% python3 -q
>>> import numpy as np
>>> np.set_printoptions(suppress=True, linewidth=140)
>>> K = np.loadtxt("run7.csv", delimiter=",")
>>> K
array([[ 3., -1., -1., -1.,  1.],
       [ 1.,  3., -1., -1., -1.],
       [-1.,  1.,  3., -1., -1.],
       [-1., -1.,  1.,  3., -1.],
       [-1., -1., -1.,  1.,  3.]])
>>> rng = np.random.default_rng(375)
>>> labels = rng.permutation(5)
>>> labels
array([4, 3, 1, 0, 2])
>>> out = K[labels][:, labels]
>>> print(np.diag(out))
[3. 3. 3. 3. 3.]
>>> np.allclose(out, K)
False
>>> out
array([[ 3.,  1., -1., -1., -1.],
       [-1.,  3., -1., -1.,  1.],
       [-1., -1.,  3.,  1., -1.],
       [ 1., -1., -1.,  3., -1.],
       [-1., -1.,  1., -1.,  3.]])
>>> proj = np.triu(np.array([[-2, 2, -2, 0, 1],
...     [1, -1, -2, -2, -2],
...     [-1, 1, -2, 0, 1],
...     [2, 0, -2, 2, -2],
...     [1, -1, 0, 0, -1]]), 1) + np.eye(5)
>>> out = proj @ K @ np.linalg.inv(proj)
>>> np.round(np.poly(out), 1)
array([   1.,  -15.,   90., -260.,  360., -176.])
>>> x0 = np.array([1, -2, 1, 1, 0])
>>> target = K @ x0
>>> print(target)
[ 3. -7. -1.  5.  1.]
>>> np.round(np.linalg.solve(K, target), 1) + 0
array([ 1., -2.,  1.,  1.,  0.])
>>> print(np.round(np.linalg.solve(K.T, K[3]), 1) + 0)
[0. 0. 0. 1. 0.]
>>> out = np.array([[0, -1, 0, 1], [1, -2, 1, -2], [-2, 2, -2, 1], [0, -1, -2, 2]])
>>> basis = np.array([[-1, 3], [1, -2]])
>>> feats = np.block([[out, np.zeros((4, 2))], [np.zeros((2, 4)), basis]])
>>> feats
array([[ 0., -1.,  0.,  1.,  0.,  0.],
       [ 1., -2.,  1., -2.,  0.,  0.],
       [-2.,  2., -2.,  1.,  0.,  0.],
       [ 0., -1., -2.,  2.,  0.,  0.],
       [ 0.,  0.,  0.,  0., -1.,  3.],
       [ 0.,  0.,  0.,  0.,  1., -2.]])
>>> (feats + feats.T) / 2
array([[ 0. ,  0. , -1. ,  0.5,  0. ,  0. ],
       [ 0. , -2. ,  1.5, -1.5,  0. ,  0. ],
       [-1. ,  1.5, -2. , -0.5,  0. ,  0. ],
       [ 0.5, -1.5, -0.5,  2. ,  0. ,  0. ],
       [ 0. ,  0. ,  0. ,  0. , -1. ,  2. ],
       [ 0. ,  0. ,  0. ,  0. ,  2. , -2. ]])
>>> np.trace(feats)
np.float64(-5.0)
>>> print(np.round(np.sort(np.abs(np.linalg.eigvals(feats))), 1))
[0.3 1.  1.9 1.9 2.7 3.3]
>>> np.allclose(feats @ feats.T, feats.T @ feats)
False
>>> print(feats @ feats)
[[-1.  1. -3.  4.  0.  0.]
 [-4.  7.  0.  2.  0.  0.]
 [ 6. -7.  4. -6.  0.  0.]
 [ 3. -4. -1.  4.  0.  0.]
 [ 0.  0.  0.  0.  4. -9.]
 [ 0.  0.  0.  0. -3.  7.]]
>>> np.allclose(feats, feats.T)
False
>>> sigma = 5 * 0.2 ** np.arange(4)
>>> m1 = rng.normal(size=(13, 4)) * rng.permutation(sigma)
>>> m1.round(1) + 0
array([[  0. ,  -2. ,   0.1,  -1.5],
       [  0.1,   2.1,  -0.1,   4.7],
       [  0.1,  -0.2,   0.1,  -1.9],
       [  0. ,  -0.2,   0.1,   8.9],
       [  0. ,   3. ,  -0.1,  -0.8],
       [  0. ,  -0.7,   0. ,   5.5],
       [  0. ,   0.7,  -0.2,   2.1],
       [  0.1,   2.2,  -0.1,   5.9],
       [  0. ,  -0.9,   0.3,  -4. ],
       [  0. ,   1. ,   0.5,  -0.2],
       [  0. ,   0.8,   0. ,   3.7],
       [  0. ,   0.7,   0. ,   8. ],
       [  0. ,   0.2,   0.1, -11.8]])
>>> # column 3 is much longer than the rest
>>> u, v = m1[10], m1[8]
>>> np.round(u @ v, 1)
np.float64(-15.3)
>>> p = (u @ v) / (u @ u) * u
>>> p.round(1) + 0
array([ 0.1, -0.8,  0. , -4. ])
>>> np.round(np.outer(u, v), 1) + 0
array([[  0. ,   0. ,   0. ,   0.2],
       [  0. ,  -0.7,   0.2,  -3. ],
       [  0. ,   0. ,   0. ,   0. ],
       [  0.1,  -3.4,   1. , -14.6]])
>>> (v - p) @ u
np.float64(0.0)
